% ipython --no-banner

In [1]: import numpy as np

In [2]: from numpy import linalg as LA

In [3]: np.set_printoptions(suppress=True, linewidth=120)

In [4]: tidy = lambda a: np.round(a, 2) + 0

In [5]: X = np.load("dump.npy")

In [6]: X
Out[6]: 
array([[1, 0, 0, 0],
       [3, 1, 0, 0],
       [0, 2, 1, 0],
       [0, 3, 4, 1]])

In [7]: # triangular: eigenvalues sit on the diagonal

In [8]: Q, R = LA.qr(X)

In [9]: np.trace(Q @ Q.T)
Out[9]: np.float64(4.0)

In [10]: tidy(R)
Out[10]: 
array([[-3.16, -0.95,  0.  ,  0.  ],
       [ 0.  , -3.62, -3.87, -0.83],
       [ 0.  ,  0.  ,  1.43,  0.56],
       [ 0.  ,  0.  ,  0.  , -0.06]])

In [11]: tidy(np.abs(np.diag(R)))
Out[11]: array([3.16, 3.62, 1.43, 0.06])

In [12]: Q.shape, R.shape
Out[12]: ((4, 4), (4, 4))

In [13]: tidy(Q)
Out[13]: 
array([[-0.32,  0.08,  0.22,  0.92],
       [-0.95, -0.03, -0.07, -0.31],
       [ 0.  , -0.55, -0.8 ,  0.24],
       [ 0.  , -0.83,  0.56, -0.06]])

In [14]: tidy(abs(R[0, 0])), tidy(LA.norm(X[:, 0]))
Out[14]: (np.float64(3.16), np.float64(3.16))

In [15]: tidy(np.abs(LA.svd(X)[2][-1]))
Out[15]: array([0.05, 0.17, 0.36, 0.92])

In [16]: [round(float(x), 2) for x in LA.svd(X, compute_uv=False)[:3]]
Out[16]: [5.53, 3.22, 1.0]

In [17]: W0 = np.loadtxt("m.csv", delimiter=",")

In [18]: W0
Out[18]: 
array([[ 2.,  0.,  2.,  0.],
       [ 0., -1.,  0., -1.],
       [ 2.,  0.,  2.,  0.],
       [ 0., -1.,  0., -1.]])

In [19]: # 2 blocks once reordered

In [20]: Q = X.astype(float).copy()

In [21]: for j in range(4):
    ...:     Q[:, j] -= Q[:, :j] @ (Q[:, :j].T @ Q[:, j])
    ...:     Q[:, j] /= LA.norm(Q[:, j])
    ...: 

In [22]: tidy(Q)
Out[22]: 
array([[ 0.32, -0.08,  0.22, -0.92],
       [ 0.95,  0.03, -0.07,  0.31],
       [ 0.  ,  0.55, -0.8 , -0.24],
       [ 0.  ,  0.83,  0.56,  0.06]])

In [23]: tidy(Q.T @ Q)
Out[23]: 
array([[1., 0., 0., 0.],
       [0., 1., 0., 0.],
       [0., 0., 1., 0.],
       [0., 0., 0., 1.]])

In [24]: tidy(LA.det(W0.T))
Out[24]: np.float64(0.0)

In [25]: tidy(np.poly(W0))
Out[25]: array([ 1., -2., -8.,  0.,  0.])

In [26]: tidy(LA.det(2 * W0)), tidy(LA.det(W0))
Out[26]: (np.float64(0.0), np.float64(0.0))

In [27]: tidy(LA.eigvals(W0).sum().real)
Out[27]: np.float64(2.0)

In [28]: tidy(LA.eigvals(W0))
Out[28]: array([ 4.,  0.,  0., -2.])

In [29]: T = np.stack([W0, 5 * W0, W0[::-1]])

In [30]: tidy(LA.det(T))
Out[30]: array([0., 0., 0.])

In [31]: np.einsum("bij,cij->bc", T, T)
Out[31]: 
array([[ 20., 100.,   0.],
       [100., 500.,   0.],
       [  0.,   0.,  20.]])

In [32]: LA.matrix_rank(T.reshape(3, -1))
Out[32]: np.int64(2)

In [33]: T.shape
Out[33]: (3, 4, 4)

In [34]: F = np.loadtxt("block12.csv", delimiter=",")

In [35]: F
Out[35]: 
array([[4., 0., 0., 0.],
       [0., 8., 0., 2.],
       [0., 0., 4., 0.],
       [0., 2., 0., 5.]])

In [36]: # 3 blocks once reordered

In [37]: vec = np.ones(4)

In [38]: for _ in range(6):
    ...:     vec = F @ vec
    ...:     vec /= LA.norm(vec)
    ...:     print(round(vec @ F @ vec, 2))
    ...: 
8.03
8.77
8.95
8.99
9.0
9.0

In [39]: tidy(vec)
Out[39]: array([0.01, 0.89, 0.01, 0.45])

In [40]: tidy(LA.eigvalsh(F)[-1])
Out[40]: np.float64(9.0)

In [41]: U, sigma, Vh = LA.svd(X)

In [42]: np.argmax(sigma[:-1] / (sigma[1:] + 1e-6)) + 1
Out[42]: np.int64(3)

In [43]: tidy(sigma)
Out[43]: array([5.53, 3.22, 1.  , 0.06])

In [44]: other = U[:, :3] @ np.diag(sigma[:3]) @ Vh[:3]

In [45]: tidy(other)
Out[45]: 
array([[ 1.  ,  0.01, -0.02,  0.05],
       [ 3.  ,  1.  ,  0.01, -0.02],
       [ 0.  ,  2.  ,  1.  ,  0.01],
       [ 0.  ,  3.  ,  4.  ,  1.  ]])

In [46]: tidy(LA.norm(X - other) / LA.norm(X))
Out[46]: np.float64(0.01)

In [47]: tidy(LA.norm(X - other, 2)), tidy(sigma[3])
Out[47]: (np.float64(0.06), np.float64(0.06))

In [48]: LA.matrix_rank(other)
Out[48]: np.int64(3)
